% ipython --no-banner

In [1]: import numpy as np

In [2]: np.set_printoptions(suppress=True, linewidth=160)

In [3]: M = np.loadtxt("data.csv", delimiter=",")

In [4]: print(M.round(2) + 0)
[[-0.23 -0.22 -0.22  0.05 -0.18  0.13  0.3  -0.12  0.36]
 [ 0.51 -0.36 -0.16 -0.1   0.1  -0.2   0.3  -0.26 -0.56]
 [-0.09 -0.17 -0.16  0.28  0.14 -0.42  0.09  0.13  0.32]
 [ 0.44  0.47 -0.14  0.03  0.06 -0.4  -0.34 -0.03  0.18]
 [-0.28  0.38 -0.6   0.12  0.    0.03  0.27  0.38 -0.42]
 [ 0.18  0.05  0.09  0.69 -0.11  0.03 -0.19  0.2  -0.13]
 [-0.32 -0.29  0.33  0.09 -0.38 -0.31 -0.27  0.21 -0.38]
 [-0.28  0.08 -0.38 -0.27 -0.3  -0.2  -0.44 -0.42 -0.11]
 [-0.32  0.17  0.13  0.42  0.41  0.13 -0.03 -0.62 -0.21]
 [-0.23  0.35  0.43 -0.35  0.31 -0.27  0.19  0.17 -0.12]
 [-0.12 -0.41 -0.24 -0.11  0.65  0.04 -0.45  0.26 -0.02]
 [-0.16 -0.11 -0.04  0.15  0.07 -0.62  0.29 -0.13  0.14]]

In [5]: def softmax(z):
   ...:     e = np.exp(z - z.max(axis=-1, keepdims=True))
   ...:     return e / e.sum(axis=-1, keepdims=True)
   ...: 

In [6]: print(np.round(softmax(M[10]), 2))
[0.1  0.07 0.09 0.1  0.21 0.11 0.07 0.14 0.11]

In [7]: print(np.round(softmax(M[10] + 4), 2))
[0.1  0.07 0.09 0.1  0.21 0.11 0.07 0.14 0.11]

In [8]: print(np.round(softmax(10 * M[10]), 2) + 0)
[0.   0.   0.   0.   0.97 0.   0.   0.02 0.  ]

In [9]: att = M @ M.T / np.sqrt(9)

In [10]: print(np.round(softmax(att)[10] @ M, 2))
[-0.08 -0.02 -0.09  0.08  0.08 -0.17 -0.04 -0.01 -0.08]

In [11]: print(np.round(softmax(att), 2))
[[0.1  0.08 0.09 0.08 0.08 0.08 0.08 0.08 0.08 0.08 0.08 0.09]
 [0.08 0.11 0.08 0.08 0.08 0.08 0.08 0.08 0.08 0.08 0.08 0.09]
 [0.08 0.08 0.09 0.08 0.08 0.08 0.08 0.08 0.08 0.08 0.08 0.09]
 [0.07 0.08 0.08 0.1  0.08 0.09 0.08 0.09 0.08 0.08 0.08 0.08]
 [0.08 0.08 0.08 0.08 0.11 0.08 0.08 0.08 0.08 0.08 0.08 0.08]
 [0.08 0.08 0.08 0.09 0.08 0.1  0.09 0.08 0.09 0.08 0.08 0.08]
 [0.08 0.08 0.08 0.08 0.08 0.09 0.11 0.09 0.08 0.08 0.08 0.08]
 [0.08 0.08 0.08 0.09 0.08 0.08 0.09 0.11 0.08 0.08 0.08 0.08]
 [0.08 0.08 0.08 0.08 0.08 0.08 0.08 0.08 0.11 0.08 0.08 0.08]
 [0.08 0.08 0.08 0.08 0.08 0.08 0.08 0.08 0.08 0.11 0.08 0.09]
 [0.08 0.08 0.09 0.08 0.08 0.08 0.08 0.08 0.08 0.08 0.11 0.08]
 [0.08 0.08 0.09 0.08 0.08 0.08 0.08 0.08 0.08 0.08 0.08 0.1 ]]
